% python3 -q
>>> import numpy as np
>>> from numpy import linalg as LA
>>> np.set_printoptions(precision=1, suppress=True, linewidth=140, floatmode="fixed")
>>> other = np.array([[0.5, -0.7, -0.5],
...     [-0.7, -2.1, -0.7],
...     [-1.0, 1.2, -0.3],
...     [-0.8, 0.2, -0.7],
...     [1.1, 0.2, -0.8],
...     [-1.7, 1.0, 1.9]])
>>> C = np.array([[-0.9, -2.3, -0.8, 1.5, 0.7, -1.3, 0.3],
...     [0.2, 1.7, 0.9, -0.3, -0.5, 0.1, 1.9],
...     [-0.7, 0.3, 1.0, -1.7, -0.8, 2.4, -0.9]])
>>> A = other @ C
>>> A
array([[-0.2, -2.5, -1.5,  1.8,  1.1, -1.9, -0.7],
       [ 0.7, -2.2, -2.0,  0.8,  1.1, -1.0, -3.6],
       [ 1.4,  4.2,  1.6, -1.3, -1.1,  0.7,  2.2],
       [ 1.2,  2.0,  0.1, -0.1, -0.1, -0.6,  0.8],
       [-0.4, -2.4, -1.5,  3.0,  1.3, -3.3,  1.4],
       [ 0.4,  6.2,  4.2, -6.1, -3.2,  6.9, -0.3]])
>>> # null space of dimension 4
>>> np.round(LA.norm(A, 2) / LA.norm(A), 1)
np.float64(0.9)
>>> t3 = np.stack([A, -1 * A, A[::-1]])
>>> LA.norm(t3, axis=(1, 2))
array([16.2, 16.2, 16.2])
>>> t3.sum(axis=0)
array([[ 0.4,  6.2,  4.2, -6.1, -3.2,  6.9, -0.3],
       [-0.4, -2.4, -1.5,  3.0,  1.3, -3.3,  1.4],
       [ 1.2,  2.0,  0.1, -0.1, -0.1, -0.6,  0.8],
       [ 1.4,  4.2,  1.6, -1.3, -1.1,  0.7,  2.2],
       [ 0.7, -2.2, -2.0,  0.8,  1.1, -1.0, -3.6],
       [-0.2, -2.5, -1.5,  1.8,  1.1, -1.9, -0.7]])
>>> other = A / LA.norm(A, axis=1, keepdims=True)
>>> G = other @ other.T
>>> G[2]
array([-0.9, -0.8,  1.0,  0.8, -0.6,  0.7])
>>> G
array([[ 1.0,  0.7, -0.9, -0.5,  0.9, -1.0],
       [ 0.7,  1.0, -0.8, -0.5,  0.4, -0.6],
       [-0.9, -0.8,  1.0,  0.8, -0.6,  0.7],
       [-0.5, -0.5,  0.8,  1.0, -0.2,  0.3],
       [ 0.9,  0.4, -0.6, -0.2,  1.0, -1.0],
       [-1.0, -0.6,  0.7,  0.3, -1.0,  1.0]])
>>> LA.norm(other, axis=1)
array([1.0, 1.0, 1.0, 1.0, 1.0, 1.0])
>>> (np.abs(G) > 0.9).astype(int)
array([[1, 0, 0, 0, 0, 1],
       [0, 1, 0, 0, 0, 0],
       [0, 0, 1, 0, 0, 0],
       [0, 0, 0, 1, 0, 0],
       [0, 0, 0, 0, 1, 1],
       [1, 0, 0, 0, 1, 1]])
